$ ipython --no-banner

In [1]: import numpy as np

In [2]: import numpy.linalg as la

In [3]: np.set_printoptions(precision=2, suppress=True, linewidth=160)

In [4]: rng = np.random.default_rng(148)

In [5]: th = np.sort(rng.uniform(-2, 2, 20))

In [6]: data = np.c_[th, th ** 2, th ** 3] @ np.array([[-2, 2, -2], [1, 0, -2], [2, 2, 1]])

In [7]: data.round(2) + 0
Out[7]: 
array([[-1.24, -9.27, -4.54],
       [ 0.68, -5.07, -1.69],
       [ 1.22, -2.33, -0.04],
       [ 1.22, -2.24,  0.  ],
       [ 0.93, -1.1 ,  0.4 ],
       [ 0.87, -0.98,  0.41],
       [-0.34,  0.42, -0.47],
       [-0.52,  1.06, -1.19],
       [-0.52,  1.09, -1.22],
       [-0.46,  1.43, -1.54],
       [-0.44,  1.54, -1.63],
       [-0.26,  2.  , -1.98],
       [ 0.74,  3.65, -2.86],
       [ 4.49,  8.12, -3.95],
       [ 5.16,  8.85, -4.04],
       [10.82, 14.77, -4.26],
       [12.52, 16.5 , -4.21],
       [13.68, 17.67, -4.15],
       [15.45, 19.45, -4.04],
       [15.92, 19.92, -4.01]])

In [8]: out = np.c_[data[:, :1] @ np.array([[2]]), np.array([2, 2, 0, -2, 0, 1, 0, -2, -1, 0, 0, -1, 0, -1, -2, -2, 0, -1, -2, 2])]

In [9]: out
Out[9]: 
array([[-2.48,  2.  ],
       [ 1.36,  2.  ],
       [ 2.44,  0.  ],
       [ 2.43, -2.  ],
       [ 1.86,  0.  ],
       [ 1.73,  1.  ],
       [-0.69,  0.  ],
       [-1.03, -2.  ],
       [-1.03, -1.  ],
       [-0.93,  0.  ],
       [-0.87,  0.  ],
       [-0.53, -1.  ],
       [ 1.48,  0.  ],
       [ 8.99, -1.  ],
       [10.32, -2.  ],
       [21.64, -2.  ],
       [25.03,  0.  ],
       [27.36, -1.  ],
       [30.9 , -2.  ],
       [31.85,  2.  ]])

In [10]: np.round(la.lstsq(data, out[:, 0])[0], 2) + 0
Out[10]: array([2., 0., 0.])

In [11]: np.round(la.norm(out - data @ la.lstsq(data, out)[0], axis=0), 2) + 0
Out[11]: array([0.  , 5.12])

In [12]: la.norm(la.qr(data)[0].T @ out, axis=0) ** 2 / ((out ** 2).sum(axis=0) + 1e-12)
Out[12]: array([1.  , 0.29])

In [13]: labels = data[:, 2] > np.median(data[:, 2])

In [14]: f = data[labels].mean(axis=0) - data[~labels].mean(axis=0)

In [15]: f
Out[15]: array([ -7.46, -10.78,   3.11])

In [16]: (((data - data.mean(axis=0)) @ f > 0) == labels).mean()
Out[16]: np.float64(0.85)

In [17]: labels.astype(int)
Out[17]: array([0, 1, 1, 1, 1, 1, 1, 1, 1, 1, 1, 0, 0, 0, 0, 0, 0, 0, 0, 0])

In [18]: ((data - data.mean(axis=0)) @ f > 0).astype(int)
Out[18]: array([1, 1, 1, 1, 1, 1, 1, 1, 1, 1, 1, 1, 1, 0, 0, 0, 0, 0, 0, 0])

In [19]: out = data / np.sqrt((data ** 2).mean(axis=1, keepdims=True))

In [20]: la.matrix_rank(out) == la.matrix_rank(data)
Out[20]: np.True_

In [21]: out[19]
Out[21]: array([ 1.07,  1.34, -0.27])

In [22]: proj = data @ la.solve(data.T @ data, data.T)

In [23]: round(float(np.trace(proj)), 2)
Out[23]: 3.0

In [24]: np.round(la.eigvalsh(proj), 2) + 0
Out[24]: array([0., 0., 0., 0., 0., 0., 0., 0., 0., 0., 0., 0., 0., 0., 0., 0., 0., 1., 1., 1.])

In [25]: np.round(proj @ data[:, 2], 2) + 0
Out[25]: array([-4.54, -1.69, -0.04,  0.  ,  0.4 ,  0.41, -0.47, -1.19, -1.22, -1.54, -1.63, -1.98, -2.86, -3.95, -4.04, -4.26, -4.21, -4.15, -4.04, -4.01])

In [26]: x = np.array([-2, -3, 3])

In [27]: y = data @ x

In [28]: la.solve(data.T @ data, data.T @ y)
Out[28]: array([-2., -3.,  3.])

In [29]: np.round(la.pinv(data) @ data, 2) + 0
Out[29]: 
array([[1., 0., 0.],
       [0., 1., 0.],
       [0., 0., 1.]])

In [30]: la.lstsq(data, y)[0]
Out[30]: array([-2., -3.,  3.])

In [31]: y = y + 0.1 * rng.normal(size=20)

In [32]: y
Out[32]: 
array([  16.6 ,    8.91,    4.51,    4.39,    2.66,    2.59,   -1.95,   -5.65,   -5.87,   -7.87,   -8.49,  -11.41,  -20.88,  -45.26,  -48.88,  -78.76,  -87.2 ,
        -92.84, -101.32, -103.59])

In [33]: b, *_ = la.lstsq(data, y)

In [34]: [round(float(la.norm(la.solve(data.T @ data + lam * np.eye(3), data.T @ y))), 2) for lam in (0, 1, 10, 100)]
Out[34]: [4.69, 4.67, 4.52, 4.05]

In [35]: b.round()
Out[35]: array([-2., -3.,  3.])

In [36]: round(float(la.norm(y - data @ b)), 2)
Out[36]: 0.37

In [37]: np.round(data.T @ (y - data @ b), 2) + 0
Out[37]: array([0., 0., 0.])

In [38]: b
Out[38]: array([-2.  , -3.  ,  2.99])

In [39]: arr = np.loadtxt("block2.csv", delimiter=",")

In [40]: arr
Out[40]: 
array([[5.01, 2.99, 3.  ],
       [4.97, 3.  , 2.99],
       [5.05, 3.05, 3.01],
       [5.  , 3.06, 3.01],
       [5.  , 2.94, 2.97],
       [0.92, 3.93, 1.98],
       [0.96, 3.99, 1.98],
       [1.03, 3.94, 2.01],
       [0.97, 4.  , 1.99],
       [0.95, 3.96, 1.95]])

In [41]: Ac = arr - arr.mean(axis=0)

In [42]: V = la.svd(Ac)[2][:2]

In [43]: out = Ac - Ac @ V.T @ V

In [44]: np.round(np.cov(Ac @ V.T, rowvar=False), 2) + 0
Out[44]: 
array([[5.07, 0.  ],
       [0.  , 0.  ]])

In [45]: np.round(out.std(axis=0), 2) + 0
Out[45]: array([0.  , 0.  , 0.01])

In [46]: np.diag(V.T @ V)
Out[46]: array([0.92, 0.97, 0.11])

In [47]: la.norm(out, axis=1).round(6).argmax()
Out[47]: np.int64(9)

In [48]: gram = np.cov(arr, rowvar=False)

In [49]: round(np.corrcoef(arr[:, 0], arr[:, 2])[0, 1], 2)
Out[49]: np.float64(1.0)

In [50]: arr.std(axis=0)
Out[50]: array([2.02, 0.48, 0.51])

In [51]: gram
Out[51]: 
array([[ 4.53, -1.07,  1.14],
       [-1.07,  0.26, -0.27],
       [ 1.14, -0.27,  0.29]])

In [52]: np.round(la.eigvalsh(gram)[::-1], 2) + 0
Out[52]: array([5.07, 0.  , 0.  ])

In [53]: np.median(arr, axis=0)
Out[53]: array([3.  , 3.5 , 2.49])

In [54]: q, V = la.qr(arr[:, :2])[0], la.qr(arr[:, 2:])[0]

In [55]: sig = la.svd(q.T @ V, compute_uv=False)

In [56]: round(la.norm(q @ q.T - V @ V.T, 2), 2)
Out[56]: np.float64(1.0)

In [57]: Ac = arr - arr.mean(axis=0)

In [58]: left, sig, VT = la.svd(Ac, full_matrices=False)

In [59]: VT[0] * np.sign(VT[0, np.abs(VT[0]).argmax()])
Out[59]: array([ 0.95, -0.22,  0.24])

In [60]: np.abs(VT[0]).argmax()
Out[60]: np.int64(0)

In [61]: np.searchsorted(np.cumsum(sig ** 2) / (sig ** 2).sum(), 0.9) + 1
Out[61]: np.int64(1)

In [62]: np.round(Ac.mean(axis=0), 2) + 0
Out[62]: array([0., 0., 0.])

In [63]: np.abs(left[:, 0]).argmax()
Out[63]: np.int64(5)

In [64]: sig
Out[64]: array([6.76, 0.12, 0.04])

In [65]: np.round((sig ** 2).sum() ** 2 / (sig ** 4).sum(), 2)
Out[65]: np.float64(1.0)

In [66]: la.cond(arr) > 100
Out[66]: np.True_

In [67]: [round(float(x), 2) for x in la.svd(arr, compute_uv=False)[:3]]
Out[67]: [16.91, 5.7, 0.04]

In [68]: la.matrix_rank(arr, rtol=0.1)
Out[68]: np.int64(2)

In [69]: np.round(la.norm(arr, 2) / la.norm(arr), 2)
Out[69]: np.float64(0.95)
